>>> import numpy as np
>>> np.set_printoptions(precision=1, suppress=True, linewidth=160)
>>> C = 10 * np.array([[-1.7, -0.8, -0.8, 0.6],
...     [0.9, 0.3, 2.9, -1.4],
...     [-1.4, 0.1, 0.5, 0.1]])
>>> rng = np.random.default_rng(62766)
>>> lab = rng.integers(0, 3, 21)
>>> arr = C[lab] + rng.normal(size=(21, 4))
>>> arr
array([[-19. ,  -7.5,  -7.7,   5.9],
       [-15.9,  -8.9,  -9.2,   6.1],
       [-13.2,   1.6,   7. ,   0.3],
       [-16.7,  -9.8,  -7.9,   6.4],
       [  9.9,   3.1,  29. , -14.2],
       [  8.2,   5.1,  29.3, -15. ],
       [-15.6,  -8.6,  -8. ,   4.8],
       [-16.1,  -7. ,  -7.5,   7. ],
       [-13.4,  -0.9,   5.2,   0.4],
       [-13.2,   1.3,   3.8,  -0.1],
       [-17.9,  -6.8,  -8. ,   5.3],
       [-17.6,  -6.5,  -7.2,   7.4],
       [-15.9,  -8.8,  -9.1,   5.4],
       [  8.2,   2.7,  29.8, -14.6],
       [-15.5,   1.3,   5.3,   1.2],
       [  8. ,   2.9,  29.4, -14.1],
       [  9.3,   5.4,  29.8, -14.4],
       [-16.5,  -9.1,  -8.9,   4.6],
       [-15.4,   1.4,   4.4,   2. ],
       [-18. ,  -8.5,  -7.7,   5.8],
       [-13.9,   0.8,   4.3,  -1. ]])
>>> C2 = arr.T @ arr
>>> np.linalg.matrix_rank(C2)
np.int64(4)
>>> np.round(np.trace(C2), 1), round((arr ** 2).sum(), 1)
(np.float64(11771.0), np.float64(11771.0))
>>> np.linalg.eigvalsh(C2)[::-1]
array([8907.9, 2642.5,  207.8,   12.8])
>>> print(C2)
[[ 4452.3  1458.9  2233.8 -1668.4]
 [ 1458.9   763.3  1257.2  -747.9]
 [ 2233.8  1257.2  5152.7 -2585.4]
 [-1668.4  -747.9 -2585.4  1402.6]]
>>> m1 = np.load("mat.npy")
>>> m1
array([[-0.9,  2. , -3. ],
       [ 0. ,  0.1,  3. ],
       [-1. ,  2. , -2.9]])
>>> ev, evecs = np.linalg.eig(m1)
>>> np.round(np.prod(ev), 1)
np.float64(-0.6)
>>> print(np.sort(np.linalg.eigvals(m1.T)))
[-5.1  0.1  1.3]
>>> np.round(m1 @ evecs[:, 0] - ev[0] * evecs[:, 0], 1) + 0
array([0., 0., 0.])
>>> hat = np.triu(np.array([[5, 4, -5], [-4, -4, -2], [4, 4, 5]]), 1) + np.eye(3)
>>> A2 = hat @ m1 @ np.linalg.inv(hat)
>>> A2
array([[  4.1, -24. ,  -4. ],
       [  2. , -11.9,  -5. ],
       [ -1. ,   6. ,   4.1]])
>>> np.poly(A2)
array([ 1. ,  3.7, -6.8,  0.6])
>>> print(np.linalg.matrix_rank(A2))
3
>>> print(hat @ m1 - m1 @ hat)
[[ 5. -6. 26.]
 [ 2. -4.  6.]
 [ 0.  4. -1.]]
>>> lab = rng.permutation(3)
>>> A2 = m1[:, lab] * rng.choice([-1, 1], 3)
>>> A2
array([[-2. ,  0.9, -3. ],
       [-0.1, -0. ,  3. ],
       [-2. ,  1. , -2.9]])
>>> U, _, VT = np.linalg.svd(m1.T @ A2)
>>> np.round(np.linalg.lstsq(m1, A2)[0], 1) + 0
array([[ 0., -1.,  0.],
       [-1.,  0.,  0.],
       [ 0.,  0.,  1.]])
